In [1]: import numpy as np

In [2]: import numpy.linalg as la

In [3]: np.set_printoptions(precision=2, suppress=True, linewidth=120, legacy="1.25")

In [4]: rng = np.random.default_rng(161)

In [5]: W0 = np.triu(rng.random((3, 3)) < 0.8, 1).astype(int)

In [6]: W0 = W0 + W0.T

In [7]: W0
Out[7]: 
array([[0, 1, 1],
       [1, 0, 1],
       [1, 1, 0]])

In [8]: W0.sum(axis=0)
Out[8]: array([2, 2, 2])

In [9]: W0 @ W0
Out[9]: 
array([[2, 1, 1],
       [1, 2, 1],
       [1, 1, 2]])

In [10]: low = np.diag(W0.sum(axis=1)) - W0

In [11]: low
Out[11]: 
array([[ 2, -1, -1],
       [-1,  2, -1],
       [-1, -1,  2]])

In [12]: (la.eigvalsh(low) < 1e-8).sum()
Out[12]: 1

In [13]: round(la.det(low[1:, 1:]))
Out[13]: 3

In [14]: z = rng.permutation(3)

In [15]: Y = W0[:, z] * rng.choice([-1, 1], 3)

In [16]: Y
Out[16]: 
array([[ 1,  0,  1],
       [ 0, -1,  1],
       [ 1, -1,  0]])

In [17]: U, _, Vt = la.svd(W0.T @ Y)

In [18]: np.round(U @ Vt, 2) + 0
Out[18]: 
array([[ 0., -1.,  0.],
       [ 1.,  0.,  0.],
       [ 0.,  0.,  1.]])

In [19]: z
Out[19]: array([1, 0, 2])

In [20]: np.round(la.lstsq(W0, Y)[0], 2) + 0
Out[20]: 
array([[ 0., -1.,  0.],
       [ 1.,  0.,  0.],
       [ 0.,  0.,  1.]])

In [21]: feats = np.load("layer0.npy")

In [22]: feats
Out[22]: 
array([[0, 0, 0],
       [0, 0, 1],
       [0, 1, 0]])

In [23]: def softmax(z):
    ...:     e = np.exp(z - z.max(axis=-1, keepdims=True))
    ...:     return e / e.sum(axis=-1, keepdims=True)
    ...: 

In [24]: softmax(feats).sum(axis=1)
Out[24]: array([1., 1., 1.])

In [25]: S = feats @ feats.T / np.sqrt(3)

In [26]: softmax(S)
Out[26]: 
array([[0.33, 0.33, 0.33],
       [0.26, 0.47, 0.26],
       [0.26, 0.26, 0.47]])

In [27]: softmax(S)[1] @ feats
Out[27]: array([0.  , 0.26, 0.47])

In [28]: P = np.triu(np.array([[-2, -5, -2], [4, 4, -3], [5, -4, -4]]), 1) + np.eye(3)

In [29]: Y = P @ feats @ la.inv(P)

In [30]: np.trace(Y), np.trace(feats)
Out[30]: (0.0, 0)

In [31]: np.round(la.det(Y), 2)
Out[31]: 0.0

In [32]: Y
Out[32]: 
array([[  0.,  -2., -11.],
       [  0.,  -3.,  -8.],
       [  0.,   1.,   3.]])

In [33]: la.matrix_rank(Y)
Out[33]: 2

In [34]: U, sv, Vt = la.svd(feats)

In [35]: sv
Out[35]: array([1., 1., 0.])

In [36]: np.argmax(sv[:-1] / (sv[1:] + 1e-6)) + 1
Out[36]: 2

In [37]: Y = U[:, :2] @ np.diag(sv[:2]) @ Vt[:2]

In [38]: Y
Out[38]: 
array([[0., 0., 0.],
       [0., 0., 1.],
       [0., 1., 0.]])

In [39]: la.matrix_rank(feats, rtol=0.05)
Out[39]: 2

In [40]: np.abs(feats - Y).max()
Out[40]: 0.0

In [41]: round(float(la.norm(feats - Y, 2)), 2), sv[2]
Out[41]: (0.0, 0.0)

In [42]: np.round(la.norm(feats - Y) / la.norm(feats), 2)
Out[42]: 0.0
